% python3 -q
>>> import numpy as np
>>> import numpy.linalg as la
>>> np.set_printoptions(precision=2, suppress=True, linewidth=200)
>>> def tidy(a):
...     return np.round(a, 2) + 0
... 
>>> m1 = np.loadtxt("test10.csv", delimiter=",")
>>> print(m1)
[[  3.92  -5.53  -3.45   1.24]
 [ -3.2   -2.03   7.85   1.29]
 [  0.47  -1.07   7.21   1.63]
 [ -2.71   4.43  -5.67  -1.28]
 [  8.6   -0.71  -2.65   2.4 ]
 [-10.96  -0.14  -0.73  -2.9 ]
 [  4.06  -0.51   2.67   0.83]
 [  8.01   2.93  -5.4    6.98]
 [  3.44   0.01  -2.68  -5.28]
 [  3.62   9.66   2.3   -3.5 ]
 [  5.91   4.71   5.84  -6.97]
 [  7.47   3.03  -5.75   0.46]
 [ -3.14  -1.53  -2.56  13.37]
 [  3.67   2.89  -6.73  -4.97]
 [  6.7    3.01   3.53  -2.22]
 [ -1.46   5.27   9.2   -2.27]
 [ 10.6   -2.63  -1.53   5.53]
 [ 11.69  -1.39   3.28  -3.4 ]
 [  5.04   6.37  -9.96   1.1 ]
 [ -2.48  -3.18  -9.04   1.41]
 [ -3.42   0.91   1.08  -0.91]]
>>> Xc = (m1 - m1.mean(axis=0)) / m1.std(axis=0)
>>> print(tidy(Xc.std(axis=0)))
[1. 1. 1. 1.]
>>> b = la.lstsq(np.delete(Xc, 2, axis=1), Xc[:, 2])[0]
>>> print(tidy(b))
[-0.09 -0.07 -0.27]
>>> print(tidy(1 - np.var(Xc[:, 2] - np.delete(Xc, 2, axis=1) @ b)))
0.07
>>> data = np.load("x.npy")
>>> print(data)
[[0 1 1 0 0]
 [0 0 1 0 2]
 [0 0 0 0 1]
 [0 0 0 0 1]
 [0 0 0 0 0]]
>>> Uu, sv, Vh = la.svd(data)
>>> print(tidy(sv))
[2.62 1.41 0.38 0.   0.  ]
>>> print(np.argmax(sv[:-1] / (sv[1:] + 1e-6)) + 1)
3
>>> M2 = Uu[:, :3] @ np.diag(sv[:3]) @ Vh[:3]
>>> print(tidy(la.norm(data - M2, 2)), sv[3])
0.0 0.0
>>> print(tidy(np.abs(data - M2).max()))
0.0
>>> print(tidy(la.norm(data - M2) / la.norm(data)))
0.0
>>> print(tidy(M2))
[[0. 1. 1. 0. 0.]
 [0. 0. 1. 0. 2.]
 [0. 0. 0. 0. 1.]
 [0. 0. 0. 0. 1.]
 [0. 0. 0. 0. 0.]]
>>> print(la.matrix_rank(M2))
3
>>> print(tidy(data @ la.pinv(data) @ data))
[[0. 1. 1. 0. 0.]
 [0. 0. 1. 0. 2.]
 [0. 0. 0. 0. 1.]
 [0. 0. 0. 0. 1.]
 [0. 0. 0. 0. 0.]]
>>> print(np.allclose(data[:-1].T @ la.lstsq(data[:-1].T, data[-1])[0], data[-1]))
True
>>> print(np.abs(np.diag(la.qr(data)[1])) > 1e-9)
[False False False False False]
>>> print(tidy(la.det(2 * data)), tidy(la.det(data)))
0.0 0.0
>>> print(np.einsum("ij,ji->", data, data))
0
>>> print(tidy(la.eigvals(data)))
[0. 0. 0. 0. 0.]
>>> print(tidy(la.det(data[::-1])))
0.0
>>> F = np.loadtxt("a.csv", delimiter=",")
>>> print(F)
[[-1.  0.  1. -4.]
 [ 1. -2.  0.  4.]
 [ 1.  0.  1.  4.]
 [ 2. -1.  2.  8.]
 [-1. -2.  0. -4.]]
>>> # rank 3
>>> print(tidy(la.norm(F[3] - F[1])))
4.69
>>> print(tidy(la.norm(F, "nuc")))
16.65
>>> print(F[3] @ F[1])
36.0
>>> print(tidy(la.norm(F, 1)), tidy(la.norm(F, np.inf)))
24.0 13.0
>>> print(tidy(la.norm(F, axis=1)))
[4.24 4.58 4.24 8.54 4.58]
>>> Uu, sv, Vh = la.svd(F)
>>> print(np.argmax(sv[:-1] / (sv[1:] + 1e-6)) + 1)
3
>>> print(tidy(sv))
[11.77  2.94  1.94  0.  ]
>>> M2 = Uu[:, :3] @ np.diag(sv[:3]) @ Vh[:3]
>>> print(tidy(la.norm(F - M2, 2)), tidy(sv[3]))
0.0 0.0
>>> print(tidy(np.abs(F - M2).max()))
0.0
>>> print(tidy(la.norm(F - M2) / la.norm(F)))
0.0
>>> print(la.matrix_rank(F))
3
>>> print(F.shape)
(5, 4)
>>> print(tidy(la.norm(F)))
12.29
>>> print(np.abs(F).max())
8.0
>>> print(np.count_nonzero(F))
16
>>> print(F - F[0])
[[ 0.  0.  0.  0.]
 [ 2. -2. -1.  8.]
 [ 2.  0.  0.  8.]
 [ 3. -1.  1. 12.]
 [ 0. -2. -1.  0.]]
>>> f, v = F[1], F[0]
>>> print(f @ f)
21.0
>>> pr = (f @ v) / (f @ f) * f
>>> print(tidy(pr))
[-0.81  1.62  0.   -3.24]
>>> Uu, sv, Vh = la.svd(F)
>>> V = Vh[:(sv > 1e-8).sum()]
>>> rng = np.random.default_rng(3603)
>>> x = F[2] + 5 * F[0] + rng.integers(2) * np.eye(4)[2]
>>> print(x)
[ -4.   0.   6. -16.]
>>> print(tidy(la.norm(x - V.T @ V @ x)))
0.0
>>> print(tidy(V.T @ V))
[[0.06 0.   0.   0.24]
 [0.   1.   0.   0.  ]
 [0.   0.   1.   0.  ]
 [0.24 0.   0.   0.94]]
>>> print(np.allclose(V.T @ V @ x, x))
True
>>> print(la.matrix_rank(np.vstack([F, x])))
3
>>> E = np.load("mat.npy")
>>> print(E)
[[ 1  0  0  0]
 [ 3  1  0  0]
 [ 0  3  1  0]
 [-1  1 -2  1]]
>>> # triangular
>>> print([int(la.matrix_rank(la.matrix_power(data, p))) for p in range(1, 6)])
[3, 2, 1, 0, 0]
>>> print(np.prod(np.diag(data)), tidy(la.det(data)))
0 0.0
>>> X = np.array([[-8.0, -1.0, 0.0, 0.0, 0.0, 0.0],
...     [-1.0, -8.0, -1.0, 0.0, 0.0, 0.0],
...     [0.0, -1.0, -3.0, -1.0, 0.0, 0.0],
...     [0.0, 0.0, -1.0, -5.0, -1.0, 0.0],
...     [0.0, 0.0, 0.0, -1.0, -3.0, -1.0],
...     [0.0, 0.0, 0.0, 0.0, -1.0, -6.0]])
>>> print(np.all(la.eigvalsh(X) > 0))
False
>>> print([round(float(la.det(X[:i, :i])), 2) + 0 for i in range(1, 7)])
[-8.0, 63.0, -181.0, 842.0, -2345.0, 13228.0]
>>> print(tidy(la.eigvalsh(X).min()))
-9.09
